% ipython --no-banner

In [1]: import numpy as np

In [2]: np.set_printoptions(precision=4, suppress=True, linewidth=100, sign=" ")

In [3]: M2 = np.array([[4, 4, 4], [5, 3, 1], [0, 5, 4]])

In [4]: basis = np.array([[0]])

In [5]: E = np.block([[M2, np.zeros((3, 1))], [np.zeros((1, 3)), basis]])

In [6]: print(E)
[[ 4.  4.  4.  0.]
 [ 5.  3.  1.  0.]
 [ 0.  5.  4.  0.]
 [ 0.  0.  0.  0.]]

In [7]: left, sigma, Vt = np.linalg.svd(E)

In [8]: evecs = Vt[:(sigma > 1e-8).sum()]

In [9]: rng = np.random.default_rng(94975)

In [10]: x = E[3] + 3 * E[0] + rng.integers(2) * np.eye(4)[2]

In [11]: print(x)
[ 12.  12.  13.   0.]

In [12]: print(np.round(evecs.T @ evecs, 4) + 0)
[[ 1.  0.  0.  0.]
 [ 0.  1.  0.  0.]
 [ 0.  0.  1.  0.]
 [ 0.  0.  0.  0.]]

In [13]: print(np.allclose(evecs.T @ evecs @ x, x))
True

In [14]: print(np.round(np.linalg.norm(x - evecs.T @ evecs @ x), 4))
0.0

In [15]: print(np.diag(evecs.T @ evecs))
[ 1.  1.  1.  0.]

In [16]: proj = np.triu(np.array([[5, 1, 3, 4], [5, 4, 2, 4], [5, 0, 3, 0], [5, 5, 4, 2]]), 1) + np.eye(4)

In [17]: M2 = proj @ E @ np.linalg.inv(proj)

In [18]: print(M2)
[[  9.  13. -36. -88.]
 [  5.   8. -22. -52.]
 [  0.   5.  -6. -20.]
 [  0.   0.   0.   0.]]

In [19]: print(np.round(np.linalg.det(M2), 4))
0.0

In [20]: print(np.linalg.matrix_rank(M2))
3

In [21]: def softmax(z):
    ...:     e = np.exp(z - z.max(axis=-1, keepdims=True))
    ...:     return e / e.sum(axis=-1, keepdims=True)
    ...: 

In [22]: print(np.round(softmax(10 * M2[1]), 4) + 0)
[ 0.  1.  0.  0.]

In [23]: print(softmax(M2).sum(axis=1))
[ 1.  1.  1.  1.]

In [24]: S = M2 @ M2.T / np.sqrt(4)

In [25]: print(softmax(S)[1] @ M2)
[  9.  13. -36. -88.]

In [26]: print(np.round(softmax(S), 4) + 0)
[[ 1.    0.    0.    0.  ]
 [ 1.    0.    0.    0.  ]
 [ 1.    0.    0.    0.  ]
 [ 0.25  0.25  0.25  0.25]]

In [27]: print(np.flatnonzero(np.linalg.matrix_power((E != 0) + (E.T != 0) + np.eye(4), 4)[3]))
[ 3]

In [28]: W0 = np.loadtxt("out10.csv", delimiter=",")

In [29]: print(W0)
[[-0.2913 -0.3364 -0.0997]
 [-0.493  -0.5581 -0.1781]
 [ 0.0599  0.0699  0.02  ]
 [ 0.1781  0.207   0.0599]
 [ 0.2913  0.3364  0.0997]
 [ 0.1194  0.1391  0.04  ]
 [ 0.3452  0.3969  0.1194]
 [ 0.2355  0.2729  0.0798]
 [-0.1194 -0.1391 -0.04  ]
 [-0.6527 -0.7211 -0.2543]]

In [30]: d = np.linalg.norm(W0[:, None] - W0[None], axis=-1)

In [31]: print(np.linalg.norm(W0, axis=1))
[ 0.456   0.7657  0.0942  0.2796  0.456   0.1876  0.5394  0.3692  0.1876  1.0053]

In [32]: print(d.mean(axis=1).argmax())
9

In [33]: print((d + 1e9 * np.eye(10)).round(6).argmin(axis=1))
[ 8  9  5  7  6  3  4  4  0  1]

In [34]: basis = W0[[2, 6]].astype(float)

In [35]: for _ in range(3):
    ...:     idx = np.linalg.norm(W0[:, None] - basis, axis=-1).argmin(axis=1)
    ...:     basis = np.array([W0[idx == j].mean(axis=0) for j in range(2)])
    ...: 

In [36]: print(idx)
[ 0  0  1  1  1  1  1  1  0  0]

In [37]: print(basis[1] - basis[0])
[ 0.594   0.6757  0.2128]

In [38]: print(np.bincount(idx))
[ 4  6]

In [39]: print(np.abs(basis[1] - basis[0]).argmax())
1

In [40]: print(np.linalg.cond(W0) > 100)
True

In [41]: print(np.argsort(-np.linalg.norm(W0, axis=0).round(6), kind="stable")[:3])
[ 1  0  2]

In [42]: print(np.round(np.linalg.norm(W0, 2) / np.linalg.norm(W0), 4))
0.9998

In [43]: print(np.linalg.matrix_rank(W0, rtol=0.1))
1

In [44]: ang = np.radians(36)

In [45]: R = np.eye(3)

In [46]: R[0, 0] = R[1, 1] = np.cos(ang)

In [47]: R[0, 1], R[1, 0] = -np.sin(ang), np.sin(ang)

In [48]: print(R)
[[ 0.809  -0.5878  0.    ]
 [ 0.5878  0.809   0.    ]
 [ 0.      0.      1.    ]]

In [49]: M2 = W0 @ R.T

In [50]: print(np.linalg.svd(W0, compute_uv=False), np.linalg.svd(M2, compute_uv=False))
[ 1.6114  0.0298  0.0006] [ 1.6114  0.0298  0.0006]

In [51]: print(round(np.linalg.det(R), 4), round(float(np.trace(R)), 4))
1.0 2.618

In [52]: print(np.allclose(np.linalg.norm(W0, axis=1), np.linalg.norm(M2, axis=1)))
True

In [53]: print(np.allclose(W0 @ W0.T, M2 @ M2.T))
True

In [54]: x = np.array([-6, 7, 2])

In [55]: print((W0 * x).sum(axis=1))
[-0.8064 -1.3049  0.1699  0.5002  0.8064  0.3373  0.9459  0.6569 -0.3373 -1.6401]

In [56]: print(W0 @ np.ones(3))
[-0.7274 -1.2292  0.1498  0.445   0.7274  0.2985  0.8615  0.5882 -0.2985 -1.6281]

In [57]: print(W0 @ np.eye(3)[1])
[-0.3364 -0.5581  0.0699  0.207   0.3364  0.1391  0.3969  0.2729 -0.1391 -0.7211]

In [58]: print(W0 @ x)
[-0.8064 -1.3049  0.1699  0.5002  0.8064  0.3373  0.9459  0.6569 -0.3373 -1.6401]

In [59]: print(np.sign((W0 @ x).round(6)))
[-1. -1.  1.  1.  1.  1.  1.  1. -1. -1.]

In [60]: M2 = np.array([[-2]])

In [61]: basis = np.array([[9, -3, -3], [-1, -4, -1], [5, 2, -7]])

In [62]: feats = np.block([[M2, np.array([[0, -1, 0]])], [np.zeros((3, 1)), basis]])

In [63]: print(feats)
[[-2.  0. -1.  0.]
 [ 0.  9. -3. -3.]
 [ 0. -1. -4. -1.]
 [ 0.  5.  2. -7.]]

In [64]: idx = rng.permutation(4)

In [65]: print(idx)
[ 3  2  1  0]

In [66]: M2 = feats[idx][:, idx]

In [67]: print(round(np.linalg.det(M2), 4), np.round(np.linalg.det(feats[idx]), 4))
-504.0 -504.0

In [68]: print(np.trace(M2))
-4.0

In [69]: print(np.diag(M2))
[-7. -4.  9. -2.]

In [70]: mat = np.load("run1.npy")

In [71]: print(mat)
[[-39.066   -0.6872 -59.106 ]
 [-40.2801  -0.0922 -60.7696]
 [-40.4588  -0.2828 -60.6048]
 [-41.2862  -0.1045 -58.1588]
 [-39.462    0.0946 -61.0222]
 [-39.8636   2.5256 -58.7383]
 [-40.9065  -0.5377 -59.0055]
 [-40.0286   0.5814 -60.2957]
 [-38.5067  -1.1766 -60.4039]
 [-39.6879  -0.7821 -58.6601]
 [-39.2115  -0.7619 -58.4025]
 [-40.6407   0.723  -59.8768]]

In [72]: Xs = mat - mat.mean(axis=0)

In [73]: left, sigma, Vt = np.linalg.svd(Xs, full_matrices=False)

In [74]: print(np.linalg.matrix_rank(Xs))
3

In [75]: print(np.round(Xs.mean(axis=0), 4) + 0)
[ 0.  0.  0.]

In [76]: print(np.abs(Vt[0]).argmax())
1

In [77]: print(np.searchsorted(np.cumsum(sigma ** 2) / (sigma ** 2).sum(), 0.9) + 1)
3

In [78]: print(np.abs(left[:, 0]).argmax())
5

In [79]: print(Vt[0] * np.sign(Vt[0, np.abs(Vt[0]).argmax()]))
[-0.4623  0.632   0.6219]

In [80]: A = np.array([[1.4, -0.4, -2.0], [-0.1, 0.9, 1.9], [-1.3, 0.5, 0.0]])

In [81]: print(A)
[[ 1.4 -0.4 -2. ]
 [-0.1  0.9  1.9]
 [-1.3  0.5  0. ]]

In [82]: M2 = A / np.sqrt((A ** 2).mean(axis=1, keepdims=True))

In [83]: print(np.linalg.matrix_rank(A - A.mean(axis=1, keepdims=True)))
2

In [84]: print(M2[1])
[-0.0823  0.7406  1.5636]

In [85]: M2 = np.linalg.inv(A)

In [86]: print((np.abs(M2) > 1e-9).astype(int))
[[ 1  1  1]
 [ 1  1  1]
 [ 1  1  1]]

In [87]: print(round(np.linalg.cond(A), 4))
5.6133

In [88]: print(M2)
[[ 0.3679  0.3873 -0.4028]
 [ 0.9566  1.007   0.9527]
 [-0.4338  0.0697 -0.4725]]

In [89]: print(round(float(np.linalg.slogdet(A)[0]), 4))
-1.0

In [90]: print(np.linalg.det(A) * M2)
[[-0.95 -1.    1.04]
 [-2.47 -2.6  -2.46]
 [ 1.12 -0.18  1.22]]

In [91]: J = np.loadtxt("dump.csv", delimiter=",")

In [92]: print(J)
[[ 0.  3.  4.  3.]
 [ 4. -3.  3. -4.]
 [ 4. -4.  2.  0.]]

In [93]: M2 = np.array([[1, 1], [2, 0], [0, 2], [0, 1]])

In [94]: print(E @ M2)
[[ 12.  12.]
 [ 11.   7.]
 [ 10.   8.]
 [  0.   0.]]

In [95]: print(np.einsum("ik,kj->ji", E, M2))
[[ 12.  11.  10.   0.]
 [ 12.   7.   8.   0.]]

In [96]: print(np.einsum("ij->j", E))
[  9.  12.   9.   0.]

In [97]: print(np.vstack([E, M2.T]).shape)
(6, 4)

In [98]: print(M2.T @ E.T)
[[ 12.  11.  10.   0.]
 [ 12.   7.   8.   0.]]

In [99]: r0, r1 = J[2], J[0]

In [100]: print(r0 @ r1)
-4.0

In [101]: print(r0 @ r0)
36.0

In [102]: pr = (r0 @ r1) / (r0 @ r0) * r0

In [103]: print(np.round((r1 - pr) @ r0, 4))
0.0

In [104]: ang = np.radians(120)

In [105]: R = np.eye(4)

In [106]: R[2, 2] = R[1, 1] = np.cos(ang)

In [107]: R[2, 1], R[1, 2] = -np.sin(ang), np.sin(ang)

In [108]: print(R)
[[ 1.     0.     0.     0.   ]
 [ 0.    -0.5    0.866  0.   ]
 [ 0.    -0.866 -0.5    0.   ]
 [ 0.     0.     0.     1.   ]]

In [109]: M2 = J @ R.T

In [110]: print(round(np.linalg.det(R), 4), np.round(np.trace(R), 4))
1.0 1.0

In [111]: print(np.allclose(J @ J.T, M2 @ M2.T))
True

In [112]: print(np.allclose(np.linalg.norm(J, axis=1), np.linalg.norm(M2, axis=1)))
True

In [113]: print(np.abs(M2 - J).max(axis=0))
[ 0.      7.7321  8.5981  0.    ]

In [114]: X = np.loadtxt("sample2.csv", delimiter=",")

In [115]: print(X)
[[ 1.9373 -2.9772  2.0256]
 [ 2.0759 -3.0504  2.0508]
 [ 1.9541 -2.8915  2.0578]
 [ 2.0748 -2.8443  1.9951]
 [ 2.     -3.043   1.8798]
 [ 1.8006 -3.04    2.1079]
 [ 1.9101 -3.1471  2.1152]
 [ 2.0144 -2.9093  1.9217]
 [ 1.8677 -3.0343  1.9302]
 [-0.0195  1.7899  2.1368]
 [-0.1382  1.7721  1.8955]
 [-0.0077  2.0016  2.0471]
 [ 0.0754  1.7984  2.0426]
 [-0.0636  1.8898  2.0916]
 [ 0.0049  1.8516  1.8881]
 [ 0.0441  2.0429  1.9369]
 [ 0.09    1.8922  1.9875]
 [-0.0876  2.058   2.0902]]

In [116]: Xs = X - X.mean(axis=0)

In [117]: left, sigma, Vt = np.linalg.svd(Xs, full_matrices=False)

In [118]: print((np.sign(left[:, 0]) == np.sign(left[0, 0])).astype(int))
[ 1  1  1  1  1  1  1  1  1  0  0  0  0  0  0  0  0  0]

In [119]: print(sigma ** 2 / (sigma ** 2).sum())
[ 0.9979  0.0013  0.0008]

In [120]: print(np.searchsorted(np.cumsum(sigma ** 2) / (sigma ** 2).sum(), 0.9) + 1)
1

In [121]: print(np.round(Xs.mean(axis=0), 4) + 0)
[ 0.  0.  0.]

In [122]: print(np.linalg.matrix_rank(Xs))
3

In [123]: print(np.abs(left[:, 0]).argmax())
17

In [124]: print(sigma)
[ 11.1954   0.4019   0.3251]

In [125]: M = np.array([[-1, -2, -1], [-2, -1, -2], [-1, -2, -1]])

In [126]: evals, evecs = np.linalg.eigh(M)

In [127]: print(np.round(np.linalg.eigvalsh(M @ M), 4) + 0)
[  0.       1.8832  19.1168]

In [128]: print(np.abs(evecs[:, -1]))
[ 0.4544  0.7662  0.4544]

In [129]: print(np.linalg.eigvalsh(M + 2 * np.eye(3)))
[-2.3723  2.      3.3723]

In [130]: print(evecs @ np.diag(evals) @ evecs.T)
[[-1. -2. -1.]
 [-2. -1. -2.]
 [-1. -2. -1.]]

In [131]: print(np.round(evecs.T @ M @ evecs, 4) + 0)
[[-4.3723  0.      0.    ]
 [ 0.      0.      0.    ]
 [ 0.      0.      1.3723]]

In [132]: print(np.round(np.linalg.svd(M, compute_uv=False), 4) + 0)
[ 4.3723  1.3723  0.    ]

In [133]: print(np.round(evals.sum(), 4), np.trace(M))
-3.0 -3

In [134]: print(np.abs(evecs[:, -1]).round(6).argmax())
1

In [135]: left, sigma, Vt = np.linalg.svd(M)

In [136]: print(np.argmax(sigma[:-1] / (sigma[1:] + 1e-6)) + 1)
2

In [137]: print(sigma.round(4) + 0)
[ 4.3723  1.3723  0.    ]

In [138]: M2 = left[:, :2] @ np.diag(sigma[:2]) @ Vt[:2]

In [139]: print(np.linalg.matrix_rank(M, rtol=0.05))
2

In [140]: print(round(np.linalg.norm(M - M2) / np.linalg.norm(M), 4))
0.0

In [141]: print(np.linalg.matrix_rank(M2))
2

In [142]: print(np.round(np.linalg.norm(M - M2, 2), 4), np.round(sigma[2], 4))
0.0 0.0

In [143]: print(round(np.abs(M - M2).max(), 4))
0.0

In [144]: left, sigma, Vt = np.linalg.svd(M)

In [145]: evecs = Vt[:(sigma > 1e-8).sum()]

In [146]: x = M[0] + -2 * M[1] + rng.integers(2) * np.eye(3)[0]

In [147]: print(x)
[ 4.  0.  3.]

In [148]: print(np.linalg.matrix_rank(np.vstack([M, x])))
3

In [149]: print(round(np.linalg.norm(x - evecs.T @ evecs @ x), 4))
0.7071

In [150]: print(np.diag(evecs.T @ evecs))
[ 0.5  1.   0.5]

In [151]: idx = rng.permutation(3)

In [152]: print(idx)
[ 1  2  0]

In [153]: M2 = M[idx][:, idx]

In [154]: print(np.trace(M2))
-3

In [155]: print(M2)
[[-1 -2 -2]
 [-2 -1 -1]
 [-2 -1 -1]]

In [156]: print(np.round(np.sort(np.abs(np.linalg.eigvals(M2))), 4) + 0)
[ 0.      1.3723  4.3723]

In [157]: print(np.diag(M2))
[-1 -1 -1]

In [158]: print(round(float(np.linalg.det(M2)), 4), np.round(np.linalg.det(M[idx]), 4))
0.0 0.0
